% ipython --no-banner

In [1]: import numpy as np

In [2]: from numpy import linalg as LA

In [3]: np.set_printoptions(precision=1, suppress=True, linewidth=140)

In [4]: rd = lambda a: np.round(a, 1) + 0

In [5]: arr = np.load("layer5.npy")

In [6]: arr
Out[6]: 
array([[-10.7,   4.3,  -2.4,   1.5,  -0.1,   8.2,   2. ,  -1.2,  -1.8],
       [ 10.4,  -1. , -17.5,  -0.7,   1.1,  -1.6,   1.5, -10.7,  -0.7],
       [-26.7,   1.1,   1.4,  -0.2,  -2.6,   1.3,   1.9,  10.2,  -3.1],
       [-20. ,   6.8, -24.9,  -3. ,  -0.6,   1.8,   2.1,  -3.8,   5.7],
       [ 11.5,  -1.6,  27.1,   4.1,  -0.9,  -6.8,   1.8, -11.4,   4.2],
       [-30.9,  13.4, -14.4,   4.6,  -2.4,   6. ,   0.8, -14.7,  -1.4],
       [ 45.3,   5.9,  -6.4,  -0.5,   1.9,   8.6,  -0.3, -11. ,  -2.7],
       [-21.3,   1.4, -16.3,  -2.1,  -1. ,  -7.8,  -1.9, -12.1,  -3.6],
       [-12.6, -14.6,   2.3,   1. ,   1.7,  -0.8,   2. ,  11.8,   0.2],
       [  4.8,   0.7,  11.1,  -1.4,   2.5,   5. ,   0.2,   3.8,  -0.6],
       [ -1.2, -12.9, -31.4,   2.6,   1.3,  -3.8,   0.6,   2.7,   1.2],
       [ 26.6,  -7. ,   3.6,   1.2,   1.7,   1.1,  -0.1, -10.7,   3.7],
       [  3.1,  -0.9, -15.3,   0.9,  -1.7,   9.6,   0. ,  -9. ,   2.4],
       [-17.9,  -5.3,  -3.5,  -1.7,   1.7,   0.3,  -1.3,  13.3,   1. ],
       [-13. ,   5.9, -22.2,   0.9,   3.4,   2.6,   0.7,  -8.1,   2.9],
       [-22. ,   7.9,  -9.6,  -4. ,   0.5,  -4.8,   0. , -10.8,  -1.2],
       [ -2.5,   3.5, -17. ,  -1.3,   0.7,   2.5,  -1.8,   1. ,   2.1],
       [ 22.3,  -0.6, -10.7,  -2.6,  -2.5,   1. ,   2.4,  25.4,  -1.2],
       [ 17.7,   4.6,  15. ,   1. ,   0.5,  -3.9,   0.8,  -6.3,   1.3],
       [  5.1,  -3.2,  18.6,   0.4,   3. ,  -3.5,   1.4,  -3.2,   0.9],
       [  8. ,  -2. ,   3.8,   4.6,   0.6,  -1.2,   1.7,  -9.8,  -1.5],
       [  0.9,  -4.4,   0.4,  -6.7,   0.5,  -1.4,   0.9,   0.3,   1.9],
       [ 29.8,   0.3, -29.5,   0. ,  -2.1,   1.3,   2.4,  -9.7,  -1.5],
       [ -9. , -11.5,  24. ,   0. ,  -1. ,   2.7,   1.6,  11.1,  -1.5],
       [  8. ,   1.5,   9.4,   1.2,  -1.6,   0.8,  -1. ,  -7. ,   0.9],
       [-26.9, -14.7,  -9.8,   1.4,   0.4,   0. ,   1.7, -11.5,  -5.1]])

In [7]: Xs = (arr - arr.mean(axis=0)) / arr.std(axis=0)

In [8]: np.argwhere(np.abs(Xs) > 2)
Out[8]: 
array([[ 3,  8],
       [ 4,  2],
       [ 5,  1],
       [ 6,  0],
       [ 7,  6],
       [12,  5],
       [16,  6],
       [17,  7],
       [21,  3],
       [25,  1],
       [25,  8]])

In [9]: beta = LA.lstsq(np.delete(Xs, 6, axis=1), Xs[:, 6])[0]

In [10]: rd(beta)
Out[10]: array([ 0.1, -0.1,  0. ,  0.2, -0.2,  0. ,  0.2,  0. ])

In [11]: np.abs(beta).argmax()
Out[11]: np.int64(3)

In [12]: rng = np.random.default_rng(3219)

In [13]: labels = rng.permutation(9)

In [14]: Y = arr[:, labels] * rng.choice([-1, 1], 9)

In [15]: Y
Out[15]: 
array([[ -0.1,  10.7,   1.5,   4.3,   1.8,   2. ,  -8.2,  -1.2,   2.4],
       [  1.1, -10.4,  -0.7,  -1. ,   0.7,   1.5,   1.6, -10.7,  17.5],
       [ -2.6,  26.7,  -0.2,   1.1,   3.1,   1.9,  -1.3,  10.2,  -1.4],
       [ -0.6,  20. ,  -3. ,   6.8,  -5.7,   2.1,  -1.8,  -3.8,  24.9],
       [ -0.9, -11.5,   4.1,  -1.6,  -4.2,   1.8,   6.8, -11.4, -27.1],
       [ -2.4,  30.9,   4.6,  13.4,   1.4,   0.8,  -6. , -14.7,  14.4],
       [  1.9, -45.3,  -0.5,   5.9,   2.7,  -0.3,  -8.6, -11. ,   6.4],
       [ -1. ,  21.3,  -2.1,   1.4,   3.6,  -1.9,   7.8, -12.1,  16.3],
       [  1.7,  12.6,   1. , -14.6,  -0.2,   2. ,   0.8,  11.8,  -2.3],
       [  2.5,  -4.8,  -1.4,   0.7,   0.6,   0.2,  -5. ,   3.8, -11.1],
       [  1.3,   1.2,   2.6, -12.9,  -1.2,   0.6,   3.8,   2.7,  31.4],
       [  1.7, -26.6,   1.2,  -7. ,  -3.7,  -0.1,  -1.1, -10.7,  -3.6],
       [ -1.7,  -3.1,   0.9,  -0.9,  -2.4,   0. ,  -9.6,  -9. ,  15.3],
       [  1.7,  17.9,  -1.7,  -5.3,  -1. ,  -1.3,  -0.3,  13.3,   3.5],
       [  3.4,  13. ,   0.9,   5.9,  -2.9,   0.7,  -2.6,  -8.1,  22.2],
       [  0.5,  22. ,  -4. ,   7.9,   1.2,   0. ,   4.8, -10.8,   9.6],
       [  0.7,   2.5,  -1.3,   3.5,  -2.1,  -1.8,  -2.5,   1. ,  17. ],
       [ -2.5, -22.3,  -2.6,  -0.6,   1.2,   2.4,  -1. ,  25.4,  10.7],
       [  0.5, -17.7,   1. ,   4.6,  -1.3,   0.8,   3.9,  -6.3, -15. ],
       [  3. ,  -5.1,   0.4,  -3.2,  -0.9,   1.4,   3.5,  -3.2, -18.6],
       [  0.6,  -8. ,   4.6,  -2. ,   1.5,   1.7,   1.2,  -9.8,  -3.8],
       [  0.5,  -0.9,  -6.7,  -4.4,  -1.9,   0.9,   1.4,   0.3,  -0.4],
       [ -2.1, -29.8,   0. ,   0.3,   1.5,   2.4,  -1.3,  -9.7,  29.5],
       [ -1. ,   9. ,   0. , -11.5,   1.5,   1.6,  -2.7,  11.1, -24. ],
       [ -1.6,  -8. ,   1.2,   1.5,  -0.9,  -1. ,  -0.8,  -7. ,  -9.4],
       [  0.4,  26.9,   1.4, -14.7,   5.1,   1.7,  -0. , -11.5,   9.8]])

In [16]: U, _, VT = LA.svd(arr.T @ Y)

In [17]: rd(U @ VT)
Out[17]: 
array([[ 0., -1.,  0.,  0.,  0.,  0.,  0.,  0.,  0.],
       [ 0.,  0.,  0.,  1.,  0.,  0.,  0.,  0.,  0.],
       [ 0.,  0.,  0.,  0.,  0.,  0.,  0.,  0., -1.],
       [ 0.,  0.,  1.,  0.,  0.,  0.,  0.,  0.,  0.],
       [ 1.,  0.,  0.,  0.,  0.,  0.,  0.,  0.,  0.],
       [ 0.,  0.,  0.,  0.,  0.,  0., -1.,  0.,  0.],
       [ 0.,  0.,  0.,  0.,  0.,  1.,  0.,  0.,  0.],
       [ 0.,  0.,  0.,  0.,  0.,  0.,  0.,  1.,  0.],
       [ 0.,  0.,  0.,  0., -1.,  0.,  0.,  0.,  0.]])

In [18]: labels
Out[18]: array([4, 0, 3, 1, 8, 6, 5, 7, 2])

In [19]: Y = arr / LA.norm(arr, axis=1, keepdims=True)

In [20]: cov = Y @ Y.T

In [21]: (cov - 2 * np.eye(26)).round(6).argmax(axis=1)
Out[21]: array([ 5, 22, 13, 14, 19, 15, 11, 15, 13, 19, 16,  6,  1,  2,  3,  7, 14, 22, 24,  4, 11,  8,  1,  8, 18,  7])

In [22]: print(rd(cov[16]))
[ 0.3  0.6  0.1  0.8 -0.9  0.5  0.   0.5 -0.1 -0.7  0.8 -0.3  0.7  0.3  0.9  0.4  1.   0.2 -0.7 -1.  -0.4 -0.1  0.5 -0.8 -0.7  0.2]

In [23]: Xs = arr - arr.mean(axis=0)

In [24]: V = LA.svd(Xs)[2][:5]

In [25]: Y = Xs - Xs @ V.T @ V

In [26]: rd(LA.norm(Y) / LA.norm(Xs))
Out[26]: np.float64(0.1)

In [27]: m1 = np.loadtxt("x.csv", delimiter=",")

In [28]: m1
Out[28]: 
array([[ 0.,  0.,  2., -1.],
       [ 0.,  0., -1., -3.],
       [ 0.,  0.,  0.,  3.],
       [ 0.,  0.,  0.,  0.]])

In [29]: U, s, VT = LA.svd(m1)

In [30]: rd(s)
Out[30]: array([4.4, 2.2, 0. , 0. ])

In [31]: Y = U[:, :2] @ np.diag(s[:2]) @ VT[:2]

In [32]: LA.matrix_rank(Y)
Out[32]: np.int64(2)

In [33]: rd(LA.norm(m1 - Y) / LA.norm(m1))
Out[33]: np.float64(0.0)

In [34]: rd(Y)
Out[34]: 
array([[ 0.,  0.,  2., -1.],
       [ 0.,  0., -1., -3.],
       [ 0.,  0.,  0.,  3.],
       [ 0.,  0.,  0.,  0.]])

In [35]: rd(np.abs(m1 - Y).max())
Out[35]: np.float64(0.0)

In [36]: vec = np.array([0, 3, 5, 1])

In [37]: np.sign((m1 @ vec).round(6))
Out[37]: array([ 1., -1.,  1.,  0.])

In [38]: (m1 @ vec).argmax()
Out[38]: np.int64(0)

In [39]: m1 @ np.eye(4)[2]
Out[39]: array([ 2., -1.,  0.,  0.])

In [40]: print(m1 @ np.ones(4))
[ 1. -4.  3.  0.]

In [41]: (m1 * vec).sum(axis=1)
Out[41]: array([ 9., -8.,  3.,  0.])

In [42]: J = np.loadtxt("mat.csv", delimiter=",")

In [43]: print(J)
[[ -6.5  -6.6   8.1  11.4  -4.7   8.4 -26.4  10.    3.1   9. ]
 [  2.4 -10.4  -3.2  -3.7   7.4   8.6 -13.4  -7.1   0.1   0.3]
 [ -4.6  -8.1   9.9   9.9  -5.1   9.1 -24.2   7.    0.3   9.4]
 [ -6.4  -9.6   7.8   9.2  -6.3   9.6 -23.8   9.4   2.6   9.1]
 [ -6.7  -8.    7.8   9.5  -2.7   8.6 -24.5   7.8   1.6  10.1]
 [ -0.2 -11.7  -4.5  -5.3   6.5   8.4 -14.9  -6.1  -2.9   1.9]
 [  0.4 -10.6  -2.4  -6.5   7.9   8.2 -12.4  -7.1  -3.1   0.3]
 [ -5.9  -8.3   8.   11.2  -4.1   8.2 -23.6   5.9   1.4  10.2]
 [  1.6 -10.7  -3.9  -4.    8.2  11.1 -12.6  -6.3  -3.5   0.5]
 [ -6.4  -7.8   7.7  10.3  -4.4  10.3 -23.4   7.6   2.3   9.6]
 [ -2.8  -3.5   3.8  -6.   -3.5  -8.4   4.2   2.4  -6.5  -5.1]
 [  1.3 -10.1  -3.1  -5.9   8.6   9.8 -13.7  -5.6  -2.6   0.8]
 [  2.3 -12.5  -3.4  -6.6  10.8   8.8 -12.6  -8.1  -3.4   2.2]
 [  0.1 -10.9  -4.2  -2.2   7.8   9.5 -14.1  -7.6  -1.    0.4]
 [ -7.   -7.1   8.6  10.1  -3.8  10.  -23.    6.3   1.2   9. ]
 [ -5.3  -8.3   6.    9.7  -4.5   9.2 -23.9   7.3   1.7  10.8]
 [ -5.9  -2.6   4.7  -5.5  -2.9  -4.2   2.3   0.9  -7.4  -5.2]
 [ -6.   -7.6   6.8  10.   -4.    9.3 -24.    7.2   2.9   9.9]
 [ -5.2  -7.9   8.6  10.8  -5.2   8.1 -24.9   8.2   1.9   8.2]
 [ -5.9  -3.3   6.2  -6.4  -2.5  -6.    5.2   3.2  -6.1  -5. ]
 [ -5.   -5.4   5.   -4.2  -5.1  -6.1   2.7   2.9  -8.   -6.6]
 [  2.2  -9.9  -3.   -3.8   6.6  11.2 -15.   -7.   -1.3   0.7]
 [  1.3 -12.7  -4.3  -5.5   9.7   9.4 -11.7  -7.6  -1.4   1.7]
 [ -6.4  -7.8   8.2  12.2  -5.7   9.8 -23.4   8.1   1.5   9. ]
 [  2.3 -11.4  -5.1  -6.6   8.8   8.6 -12.   -6.7  -1.3  -1. ]
 [ -0.1 -10.7  -4.9  -4.8   7.    8.  -12.4  -7.9  -2.4   2. ]
 [  0.9 -11.5  -4.4  -4.3   7.8   9.5 -14.6  -8.6  -2.5   1.4]
 [ -5.7  -8.9   8.8  10.9  -4.4   9.8 -25.   10.3   3.3   9.2]
 [ -4.   -5.7   5.6  -8.   -3.2  -2.7   4.1   1.4  -4.4  -5.6]
 [ -4.   -3.8   6.9  -6.7  -4.2  -5.4   4.    2.8  -5.8  -6.6]
 [ -5.3  -3.1   2.7  -5.6  -2.1  -4.5   3.2   1.2  -7.5  -4.9]
 [ -5.9  -9.8   8.3   8.4  -5.8   7.9 -22.8   8.5   1.    8.4]
 [ -7.3  -7.5   8.6  11.   -3.5   8.3 -24.    7.5   0.9   8.8]
 [  0.4 -11.2  -4.6  -6.8   7.5   9.1 -12.1  -7.4  -2.1   0.1]
 [  2.5  -9.9  -4.2  -5.8   7.5   8.7 -12.6  -7.6  -3.4   0.1]
 [  1.4 -12.5  -4.5  -4.5   8.7   9.6 -15.   -6.5  -4.8   2.9]
 [ -3.1  -5.4   5.2  -3.9  -2.7  -4.5   3.7   0.9  -6.1  -4.6]
 [  0.  -11.2  -3.4  -5.6   9.7   9.8 -13.3  -7.5  -1.3   0.4]]

In [44]: C = J[[5, 12]].astype(float)

In [45]: for _ in range(6):
    ...:     labels = LA.norm(J[:, None] - C, axis=-1).argmin(axis=1)
    ...:     C = np.array([J[labels == j].mean(axis=0) for j in range(2)])
    ...: 

In [46]: print(labels)
[0 1 0 0 0 1 1 0 1 0 0 1 1 1 0 0 0 0 0 0 0 1 1 0 1 1 1 0 0 0 0 0 0 1 1 1 0 1]

In [47]: np.bincount(labels)
Out[47]: array([22, 16])

In [48]: print(rd(C))
[[ -5.5  -6.6   7.    4.5  -4.1   3.9 -14.    5.8  -1.2   4. ]
 [  1.2 -11.1  -3.9  -5.1   8.2   9.3 -13.3  -7.2  -2.3   0.9]]

In [49]: np.abs(C[1] - C[0]).argmax()
Out[49]: np.int64(7)
